% python3 -q
>>> import numpy as np
>>> np.set_printoptions(suppress=True, linewidth=120)
>>> rnd = lambda a: np.round(a, 2) + 0
>>> u = np.array([-5, 0, -1, 4, -1, -4, -2, 5, -4, 1, 0, 3])
>>> arr = u[np.abs(np.subtract.outer(np.arange(12), np.arange(12)))]
>>> arr
array([[-5,  0, -1,  4, -1, -4, -2,  5, -4,  1,  0,  3],
       [ 0, -5,  0, -1,  4, -1, -4, -2,  5, -4,  1,  0],
       [-1,  0, -5,  0, -1,  4, -1, -4, -2,  5, -4,  1],
       [ 4, -1,  0, -5,  0, -1,  4, -1, -4, -2,  5, -4],
       [-1,  4, -1,  0, -5,  0, -1,  4, -1, -4, -2,  5],
       [-4, -1,  4, -1,  0, -5,  0, -1,  4, -1, -4, -2],
       [-2, -4, -1,  4, -1,  0, -5,  0, -1,  4, -1, -4],
       [ 5, -2, -4, -1,  4, -1,  0, -5,  0, -1,  4, -1],
       [-4,  5, -2, -4, -1,  4, -1,  0, -5,  0, -1,  4],
       [ 1, -4,  5, -2, -4, -1,  4, -1,  0, -5,  0, -1],
       [ 0,  1, -4,  5, -2, -4, -1,  4, -1,  0, -5,  0],
       [ 3,  0,  1, -4,  5, -2, -4, -1,  4, -1,  0, -5]])
>>> # symmetric
>>> arr.reshape(-1, 2)
array([[-5,  0],
       [-1,  4],
       [-1, -4],
       [-2,  5],
       [-4,  1],
       [ 0,  3],
       [ 0, -5],
       [ 0, -1],
       [ 4, -1],
       [-4, -2],
       [ 5, -4],
       [ 1,  0],
       [-1,  0],
       [-5,  0],
       [-1,  4],
       [-1, -4],
       [-2,  5],
       [-4,  1],
       [ 4, -1],
       [ 0, -5],
       [ 0, -1],
       [ 4, -1],
       [-4, -2],
       [ 5, -4],
       [-1,  4],
       [-1,  0],
       [-5,  0],
       [-1,  4],
       [-1, -4],
       [-2,  5],
       [-4, -1],
       [ 4, -1],
       [ 0, -5],
       [ 0, -1],
       [ 4, -1],
       [-4, -2],
       [-2, -4],
       [-1,  4],
       [-1,  0],
       [-5,  0],
       [-1,  4],
       [-1, -4],
       [ 5, -2],
       [-4, -1],
       [ 4, -1],
       [ 0, -5],
       [ 0, -1],
       [ 4, -1],
       [-4,  5],
       [-2, -4],
       [-1,  4],
       [-1,  0],
       [-5,  0],
       [-1,  4],
       [ 1, -4],
       [ 5, -2],
       [-4, -1],
       [ 4, -1],
       [ 0, -5],
       [ 0, -1],
       [ 0,  1],
       [-4,  5],
       [-2, -4],
       [-1,  4],
       [-1,  0],
       [-5,  0],
       [ 3,  0],
       [ 1, -4],
       [ 5, -2],
       [-4, -1],
       [ 4, -1],
       [ 0, -5]])
>>> arr.ravel(order="F")
array([-5,  0, -1,  4, -1, -4, -2,  5, -4,  1,  0,  3,  0, -5,  0, -1,  4, -1, -4, -2,  5, -4,  1,  0, -1,  0, -5,  0,
       -1,  4, -1, -4, -2,  5, -4,  1,  4, -1,  0, -5,  0, -1,  4, -1, -4, -2,  5, -4, -1,  4, -1,  0, -5,  0, -1,  4,
       -1, -4, -2,  5, -4, -1,  4, -1,  0, -5,  0, -1,  4, -1, -4, -2, -2, -4, -1,  4, -1,  0, -5,  0, -1,  4, -1, -4,
        5, -2, -4, -1,  4, -1,  0, -5,  0, -1,  4, -1, -4,  5, -2, -4, -1,  4, -1,  0, -5,  0, -1,  4,  1, -4,  5, -2,
       -4, -1,  4, -1,  0, -5,  0, -1,  0,  1, -4,  5, -2, -4, -1,  4, -1,  0, -5,  0,  3,  0,  1, -4,  5, -2, -4, -1,
        4, -1,  0, -5])
>>> t3 = arr.reshape(12, 2, -1)
>>> np.swapaxes(t3, 1, 2)[10]
array([[ 0, -1],
       [ 1,  4],
       [-4, -1],
       [ 5,  0],
       [-2, -5],
       [-4,  0]])
>>> np.einsum("ihd,ihd->ih", t3, t3)
array([[59, 55],
       [43, 62],
       [43, 63],
       [43, 78],
       [43, 63],
       [59, 38],
       [38, 59],
       [63, 43],
       [78, 43],
       [63, 43],
       [62, 43],
       [55, 59]])
>>> t3.transpose(1, 0, 2)
array([[[-5,  0, -1,  4, -1, -4],
        [ 0, -5,  0, -1,  4, -1],
        [-1,  0, -5,  0, -1,  4],
        [ 4, -1,  0, -5,  0, -1],
        [-1,  4, -1,  0, -5,  0],
        [-4, -1,  4, -1,  0, -5],
        [-2, -4, -1,  4, -1,  0],
        [ 5, -2, -4, -1,  4, -1],
        [-4,  5, -2, -4, -1,  4],
        [ 1, -4,  5, -2, -4, -1],
        [ 0,  1, -4,  5, -2, -4],
        [ 3,  0,  1, -4,  5, -2]],

       [[-2,  5, -4,  1,  0,  3],
        [-4, -2,  5, -4,  1,  0],
        [-1, -4, -2,  5, -4,  1],
        [ 4, -1, -4, -2,  5, -4],
        [-1,  4, -1, -4, -2,  5],
        [ 0, -1,  4, -1, -4, -2],
        [-5,  0, -1,  4, -1, -4],
        [ 0, -5,  0, -1,  4, -1],
        [-1,  0, -5,  0, -1,  4],
        [ 4, -1,  0, -5,  0, -1],
        [-1,  4, -1,  0, -5,  0],
        [-4, -1,  4, -1,  0, -5]]])
>>> t3[:, 0]
array([[-5,  0, -1,  4, -1, -4],
       [ 0, -5,  0, -1,  4, -1],
       [-1,  0, -5,  0, -1,  4],
       [ 4, -1,  0, -5,  0, -1],
       [-1,  4, -1,  0, -5,  0],
       [-4, -1,  4, -1,  0, -5],
       [-2, -4, -1,  4, -1,  0],
       [ 5, -2, -4, -1,  4, -1],
       [-4,  5, -2, -4, -1,  4],
       [ 1, -4,  5, -2, -4, -1],
       [ 0,  1, -4,  5, -2, -4],
       [ 3,  0,  1, -4,  5, -2]])
>>> t3.sum(axis=1)
array([[-7,  5, -5,  5, -1, -1],
       [-4, -7,  5, -5,  5, -1],
       [-2, -4, -7,  5, -5,  5],
       [ 8, -2, -4, -7,  5, -5],
       [-2,  8, -2, -4, -7,  5],
       [-4, -2,  8, -2, -4, -7],
       [-7, -4, -2,  8, -2, -4],
       [ 5, -7, -4, -2,  8, -2],
       [-5,  5, -7, -4, -2,  8],
       [ 5, -5,  5, -7, -4, -2],
       [-1,  5, -5,  5, -7, -4],
       [-1, -1,  5, -5,  5, -7]])
>>> t3.shape
(12, 2, 6)
>>> out = arr / np.sqrt((arr ** 2).mean(axis=1, keepdims=True))
>>> np.linalg.matrix_rank(arr - arr.mean(axis=1, keepdims=True))
np.int64(11)
>>> rnd(out[11])
array([ 0.97,  0.  ,  0.32, -1.3 ,  1.62, -0.65, -1.3 , -0.32,  1.3 , -0.32,  0.  , -1.62])
>>> np.linalg.matrix_rank(out) == np.linalg.matrix_rank(arr)
np.True_
>>> rnd(np.linalg.norm(out, axis=1))
array([3.46, 3.46, 3.46, 3.46, 3.46, 3.46, 3.46, 3.46, 3.46, 3.46, 3.46, 3.46])
>>> evals, vecs = np.linalg.eigh(arr)
>>> vec = np.array([-2, 0, 3, 0, 3, -3, 0, -1, 2, -2, 3, -2])
>>> vec @ arr @ vec
np.int64(-625)
>>> rnd(vec @ arr @ vec / (vec @ vec)), rnd(evals[0]), rnd(evals[-1])
(np.float64(-11.79), np.float64(-20.45), np.float64(10.88))
>>> theta = np.radians(72)
>>> Rm = np.eye(12)
>>> Rm[7, 7] = Rm[9, 9] = np.cos(theta)
>>> Rm[7, 9], Rm[9, 7] = -np.sin(theta), np.sin(theta)
>>> rnd(Rm)
array([[ 1.  ,  0.  ,  0.  ,  0.  ,  0.  ,  0.  ,  0.  ,  0.  ,  0.  ,  0.  ,  0.  ,  0.  ],
       [ 0.  ,  1.  ,  0.  ,  0.  ,  0.  ,  0.  ,  0.  ,  0.  ,  0.  ,  0.  ,  0.  ,  0.  ],
       [ 0.  ,  0.  ,  1.  ,  0.  ,  0.  ,  0.  ,  0.  ,  0.  ,  0.  ,  0.  ,  0.  ,  0.  ],
       [ 0.  ,  0.  ,  0.  ,  1.  ,  0.  ,  0.  ,  0.  ,  0.  ,  0.  ,  0.  ,  0.  ,  0.  ],
       [ 0.  ,  0.  ,  0.  ,  0.  ,  1.  ,  0.  ,  0.  ,  0.  ,  0.  ,  0.  ,  0.  ,  0.  ],
       [ 0.  ,  0.  ,  0.  ,  0.  ,  0.  ,  1.  ,  0.  ,  0.  ,  0.  ,  0.  ,  0.  ,  0.  ],
       [ 0.  ,  0.  ,  0.  ,  0.  ,  0.  ,  0.  ,  1.  ,  0.  ,  0.  ,  0.  ,  0.  ,  0.  ],
       [ 0.  ,  0.  ,  0.  ,  0.  ,  0.  ,  0.  ,  0.  ,  0.31,  0.  , -0.95,  0.  ,  0.  ],
       [ 0.  ,  0.  ,  0.  ,  0.  ,  0.  ,  0.  ,  0.  ,  0.  ,  1.  ,  0.  ,  0.  ,  0.  ],
       [ 0.  ,  0.  ,  0.  ,  0.  ,  0.  ,  0.  ,  0.  ,  0.95,  0.  ,  0.31,  0.  ,  0.  ],
       [ 0.  ,  0.  ,  0.  ,  0.  ,  0.  ,  0.  ,  0.  ,  0.  ,  0.  ,  0.  ,  1.  ,  0.  ],
       [ 0.  ,  0.  ,  0.  ,  0.  ,  0.  ,  0.  ,  0.  ,  0.  ,  0.  ,  0.  ,  0.  ,  1.  ]])
>>> out = arr @ Rm.T
>>> np.allclose(arr @ arr.T, out @ out.T)
True
>>> np.allclose(np.linalg.norm(arr, axis=1), np.linalg.norm(out, axis=1))
True
>>> rnd(np.linalg.det(Rm)), rnd(np.trace(Rm))
(np.float64(1.0), np.float64(10.62))
>>> def softmax(z):
...     e = np.exp(z - z.max(axis=-1, keepdims=True))
...     return e / e.sum(axis=-1, keepdims=True)
... 
>>> rnd(softmax(arr).sum(axis=1))
array([1., 1., 1., 1., 1., 1., 1., 1., 1., 1., 1., 1.])
>>> rnd(softmax(arr[7] + -3))
array([0.57, 0.  , 0.  , 0.  , 0.21, 0.  , 0.  , 0.  , 0.  , 0.  , 0.21, 0.  ])
>>> rnd(softmax(arr[7]))
array([0.57, 0.  , 0.  , 0.  , 0.21, 0.  , 0.  , 0.  , 0.  , 0.  , 0.21, 0.  ])
>>> rnd(softmax(10 * arr[7]))
array([1., 0., 0., 0., 0., 0., 0., 0., 0., 0., 0., 0.])
>>> att = arr @ arr.T / np.sqrt(12)
>>> rnd(softmax(att + np.triu(np.full(att.shape, -np.inf), 1)))
array([[1., 0., 0., 0., 0., 0., 0., 0., 0., 0., 0., 0.],
       [0., 1., 0., 0., 0., 0., 0., 0., 0., 0., 0., 0.],
       [0., 0., 1., 0., 0., 0., 0., 0., 0., 0., 0., 0.],
       [0., 0., 0., 1., 0., 0., 0., 0., 0., 0., 0., 0.],
       [0., 0., 0., 0., 1., 0., 0., 0., 0., 0., 0., 0.],
       [0., 0., 0., 0., 0., 1., 0., 0., 0., 0., 0., 0.],
       [0., 0., 0., 0., 0., 0., 1., 0., 0., 0., 0., 0.],
       [0., 0., 0., 0., 0., 0., 0., 1., 0., 0., 0., 0.],
       [0., 0., 0., 0., 0., 0., 0., 0., 1., 0., 0., 0.],
       [0., 0., 0., 0., 0., 0., 0., 0., 0., 1., 0., 0.],
       [0., 0., 0., 0., 0., 0., 0., 0., 0., 0., 1., 0.],
       [0., 0., 0., 0., 0., 0., 0., 0., 0., 0., 0., 1.]])
>>> u = np.array([-1, -2, -4, -4, 2, 3, -1, 3, -3, -5, 5, -4])
>>> v = np.array([-7, 7, 4, 4, -4, -9])
>>> mat = np.outer(u, v)
>>> mat
array([[  7,  -7,  -4,  -4,   4,   9],
       [ 14, -14,  -8,  -8,   8,  18],
       [ 28, -28, -16, -16,  16,  36],
       [ 28, -28, -16, -16,  16,  36],
       [-14,  14,   8,   8,  -8, -18],
       [-21,  21,  12,  12, -12, -27],
       [  7,  -7,  -4,  -4,   4,   9],
       [-21,  21,  12,  12, -12, -27],
       [ 21, -21, -12, -12,  12,  27],
       [ 35, -35, -20, -20,  20,  45],
       [-35,  35,  20,  20, -20, -45],
       [ 28, -28, -16, -16,  16,  36]])
>>> # rows 2 and 3 are equal
>>> Uu, sig, vt = np.linalg.svd(mat)
>>> rnd(sig)
array([175.06,   0.  ,   0.  ,   0.  ,   0.  ,   0.  ])
>>> out = Uu[:, :1] @ np.diag(sig[:1]) @ vt[:1]
>>> rnd(np.linalg.norm(mat - out) / np.linalg.norm(mat))
np.float64(0.0)
>>> np.linalg.matrix_rank(mat, rtol=0.05)
np.int64(1)
>>> M = np.load("data.npy")
>>> M
array([[ 15.36,   0.73,   1.67,   9.1 ,   0.71],
       [  9.42,  -8.32,  17.9 ,  11.08,  -0.49],
       [ -1.81,   1.88,  -7.3 ,  -4.99,   3.08],
       [ -4.09,  -7.21,  13.93,   3.03,   3.14],
       [  5.79,   1.19,  -3.6 ,   1.37,  11.12],
       [ -1.42,  -2.76,   4.61,   0.49,   0.47],
       [  1.01,   0.2 ,  -1.43,   0.32,  13.4 ],
       [-12.25,   4.68,  -6.02,  -5.8 ,  -0.5 ],
       [ -6.12,  -8.33,  13.8 ,   0.56,  -1.01],
       [-17.51,   1.8 ,   2.24,  -4.28,  -7.  ],
       [ -3.36,   7.8 , -13.  ,  -4.1 ,   9.2 ],
       [ -1.33,   6.9 , -15.62,  -5.98,  15.34],
       [  2.1 ,   5.8 , -10.3 ,  -2.57,  -9.2 ],
       [  0.3 ,  -3.39,   2.1 ,  -1.48,   1.57],
       [ -7.79,  -3.59,   8.02,   0.03,   3.49],
       [ 12.66,   3.59,  -4.13,   5.29,  -7.98],
       [ -0.81, -14.32,  24.5 ,   5.68,  -5.92],
       [ 12.04,   2.21,   2.97,  10.31,   0.5 ],
       [  1.57,  -2.4 ,   4.8 ,   2.09,  -4.48],
       [ -4.7 ,  -0.12,  -3.59,  -6.33, -14.59],
       [-11.38,  -2.61,   6.83,  -1.7 ,   1.92],
       [  7.99,   7.92, -10.1 ,   3.09,   1.48],
       [-11.  ,   0.6 ,  -3.8 ,  -8.1 ,  -8.06],
       [  0.78, -10.41,  15.  ,   2.49,  -1.02],
       [-15.07,  -1.9 ,  -5.6 , -13.3 ,   4.69],
       [ 11.91,  -0.57,   1.47,   5.9 ,  -0.86],
       [  1.27,  -4.98,  13.27,   6.08, -13.5 ],
       [ -5.99,   9.42,  -9.02,  -0.88,  -3.7 ]])
>>> Q, Rm = np.linalg.qr(M)
>>> Q.shape, Rm.shape
((28, 5), (5, 5))
>>> rnd(abs(Rm[0, 0])), rnd(np.linalg.norm(M[:, 0]))
(np.float64(44.78), np.float64(44.78))
